>>> import numpy as np
>>> np.set_printoptions(precision=1, suppress=True, linewidth=200, floatmode="fixed")
>>> data = np.load("sample11.npy")
>>> data
array([[-2, -2,  3,  2, -2, -1],
       [-1, -2, -2,  3,  2, -2],
       [-2, -1, -2, -2,  3,  2],
       [ 2, -2, -1, -2, -2,  3],
       [ 3,  2, -2, -1, -2, -2],
       [-2,  3,  2, -2, -1, -2]])
>>> # looks like rank 5
>>> Uu, sigma, Vt = np.linalg.svd(data)
>>> np.argmax(sigma[:-1] / (sigma[1:] + 1e-6)) + 1
np.int64(5)
>>> A2 = Uu[:, :5] @ np.diag(sigma[:5]) @ Vt[:5]
>>> np.round(np.linalg.norm(data - A2, 2), 1), np.round(sigma[5], 1)
(np.float64(0.0), np.float64(0.0))
>>> round(float(np.abs(data - A2).max()), 1)
0.0
>>> np.linalg.matrix_rank(data, rtol=0.05)
np.int64(5)
>>> round(np.linalg.norm(data - A2) / np.linalg.norm(data), 1)
np.float64(0.0)
>>> np.linalg.matrix_rank(A2)
np.int64(5)
>>> Uu, sigma, Vt = np.linalg.svd(data)
>>> vecs = Vt[:(sigma > 1e-8).sum()]
>>> rng = np.random.default_rng(73)
>>> x0 = data[2] + -2 * data[1] + rng.integers(2) * np.eye(6)[1]
>>> x0
array([ 0.0,  4.0,  2.0, -8.0, -1.0,  6.0])
>>> vecs.T @ vecs
array([[ 0.8,  0.2, -0.2,  0.2, -0.2,  0.2],
       [ 0.2,  0.8,  0.2, -0.2,  0.2, -0.2],
       [-0.2,  0.2,  0.8,  0.2, -0.2,  0.2],
       [ 0.2, -0.2,  0.2,  0.8,  0.2, -0.2],
       [-0.2,  0.2, -0.2,  0.2,  0.8,  0.2],
       [ 0.2, -0.2,  0.2, -0.2,  0.2,  0.8]])
>>> rk = np.linalg.matrix_rank(data)
>>> rk
np.int64(5)
>>> ns = np.linalg.svd(data)[2][rk:].T
>>> [int(np.linalg.matrix_rank(data[:i])) for i in range(1, len(data) + 1)]
[1, 2, 3, 4, 5, 5]
>>> ns[:, 0] / ns[np.abs(ns[:, 0]).round(6).argmax(), 0]
array([ 1.0, -1.0,  1.0, -1.0,  1.0, -1.0])
>>> np.linalg.matrix_rank(data.T @ data), np.linalg.matrix_rank(data @ data.T)
(np.int64(5), np.int64(5))
>>> np.round(data @ ns, 1) + 0
array([[0.0],
       [0.0],
       [0.0],
       [0.0],
       [0.0],
       [0.0]])
>>> [int(np.linalg.matrix_rank(data[:, :j + 1])) for j in range(6)]
[1, 2, 3, 4, 5, 5]
>>> ns @ ns.T
array([[ 0.2, -0.2,  0.2, -0.2,  0.2, -0.2],
       [-0.2,  0.2, -0.2,  0.2, -0.2,  0.2],
       [ 0.2, -0.2,  0.2, -0.2,  0.2, -0.2],
       [-0.2,  0.2, -0.2,  0.2, -0.2,  0.2],
       [ 0.2, -0.2,  0.2, -0.2,  0.2, -0.2],
       [-0.2,  0.2, -0.2,  0.2, -0.2,  0.2]])
